In [1]: import numpy as np

In [2]: import numpy.linalg as la

In [3]: np.set_printoptions(precision=3, suppress=True, linewidth=120)

In [4]: X = 0.7 ** np.abs(np.subtract.outer(np.arange(5), np.arange(5)))

In [5]: X
Out[5]: 
array([[1.   , 0.7  , 0.49 , 0.343, 0.24 ],
       [0.7  , 1.   , 0.7  , 0.49 , 0.343],
       [0.49 , 0.7  , 1.   , 0.7  , 0.49 ],
       [0.343, 0.49 , 0.7  , 1.   , 0.7  ],
       [0.24 , 0.343, 0.49 , 0.7  , 1.   ]])

In [6]: # symmetric, so the eigenvalues are real

In [7]: x = np.array([-6, 1, -4, -7, 6])

In [8]: target = X @ x

In [9]: target
Out[9]: array([-8.22 , -7.372, -8.2  , -7.168, -1.958])

In [10]: la.solve(X.T, X[4])
Out[10]: array([0., 0., 0., 0., 1.])

In [11]: la.solve(X, 4 * target)
Out[11]: array([-24.,   4., -16., -28.,  24.])

In [12]: la.solve(X, target)
Out[12]: array([-6.,  1., -4., -7.,  6.])

In [13]: la.solve(X, target + X[:, 4])
Out[13]: array([-6.,  1., -4., -7.,  7.])

In [14]: r0 = np.array([0, 0, 0, 3, 0])

In [15]: out = X + np.outer(r0, np.eye(5)[3])

In [16]: out
Out[16]: 
array([[1.   , 0.7  , 0.49 , 0.343, 0.24 ],
       [0.7  , 1.   , 0.7  , 0.49 , 0.343],
       [0.49 , 0.7  , 1.   , 0.7  , 0.49 ],
       [0.343, 0.49 , 0.7  , 4.   , 0.7  ],
       [0.24 , 0.343, 0.49 , 0.7  , 1.   ]])

In [17]: la.matrix_rank(la.inv(out) - la.inv(X), tol=1e-8)
Out[17]: np.int64(1)

In [18]: Lm = la.cholesky(out)

In [19]: Lm
Out[19]: 
array([[1.   , 0.   , 0.   , 0.   , 0.   ],
       [0.7  , 0.714, 0.   , 0.   , 0.   ],
       [0.49 , 0.5  , 0.714, 0.   , 0.   ],
       [0.343, 0.35 , 0.5  , 1.873, 0.   ],
       [0.24 , 0.245, 0.35 , 0.191, 0.851]])

In [20]: out / np.sqrt(np.outer(np.diag(out), np.diag(out)))
Out[20]: 
array([[1.   , 0.7  , 0.49 , 0.171, 0.24 ],
       [0.7  , 1.   , 0.7  , 0.245, 0.343],
       [0.49 , 0.7  , 1.   , 0.35 , 0.49 ],
       [0.171, 0.245, 0.35 , 1.   , 0.35 ],
       [0.24 , 0.343, 0.49 , 0.35 , 1.   ]])

In [21]: A = np.loadtxt("arr.csv", delimiter=",")

In [22]: A
Out[22]: 
array([[-5.185, -0.166, -4.629, -6.947,  1.842],
       [-2.369,  3.719, -8.375, -0.125, -3.225],
       [ 1.904,  1.872,  8.722, -1.113,  3.945],
       [ 6.077, -4.007,  1.131, -1.466, -6.602],
       [ 5.004,  3.885, -0.061,  7.672,  1.004],
       [ 3.442,  6.05 , -5.728,  0.185,  4.325],
       [ 3.048, -8.799,  2.441,  0.552, -2.652],
       [ 0.767, -7.737,  1.649,  5.376,  2.815],
       [-3.789, -1.083, -7.532,  5.22 , -0.696],
       [-0.47 ,  2.777,  0.327,  9.536, -1.011],
       [ 1.762, -0.465, -1.985, -7.   ,  6.614],
       [-3.581,  4.455, -0.593, -4.276,  6.978],
       [-1.309, -1.981,  5.088,  8.258, -0.531],
       [ 5.44 , -0.655,  0.74 , -3.603, -7.513],
       [ 5.791, -2.335,  2.194,  2.82 ,  6.946],
       [ 3.38 ,  5.334,  3.279,  7.024,  0.184],
       [-1.021, -7.309, -2.453,  3.301,  5.35 ],
       [-7.392, -3.011,  5.002,  0.057,  3.357],
       [-5.336, -0.501, -0.916, -5.1  ,  6.665],
       [-5.766, -6.006,  0.941, -4.098, -3.607],
       [ 8.352, -1.196, -1.974,  1.431,  4.783],
       [ 4.283,  2.374, -5.972, -0.25 , -6.348],
       [ 1.168, -2.704,  5.274,  1.449,  7.836],
       [ 3.191,  2.696,  7.932, -4.21 ,  1.383]])

In [23]: Xc = A - A.mean(axis=0)

In [24]: U, sv, vt = la.svd(Xc, full_matrices=False)

In [25]: vt[0] * np.sign(vt[0, np.abs(vt[0]).argmax()])
Out[25]: array([ 0.542,  0.041,  0.182,  0.736, -0.36 ])

In [26]: np.searchsorted(np.cumsum(sv ** 2) / (sv ** 2).sum(), 0.9) + 1
Out[26]: np.int64(5)

In [27]: np.abs(vt[0]).argmax()
Out[27]: np.int64(3)

In [28]: np.abs(U[:, 0]).argmax()
Out[28]: np.int64(0)
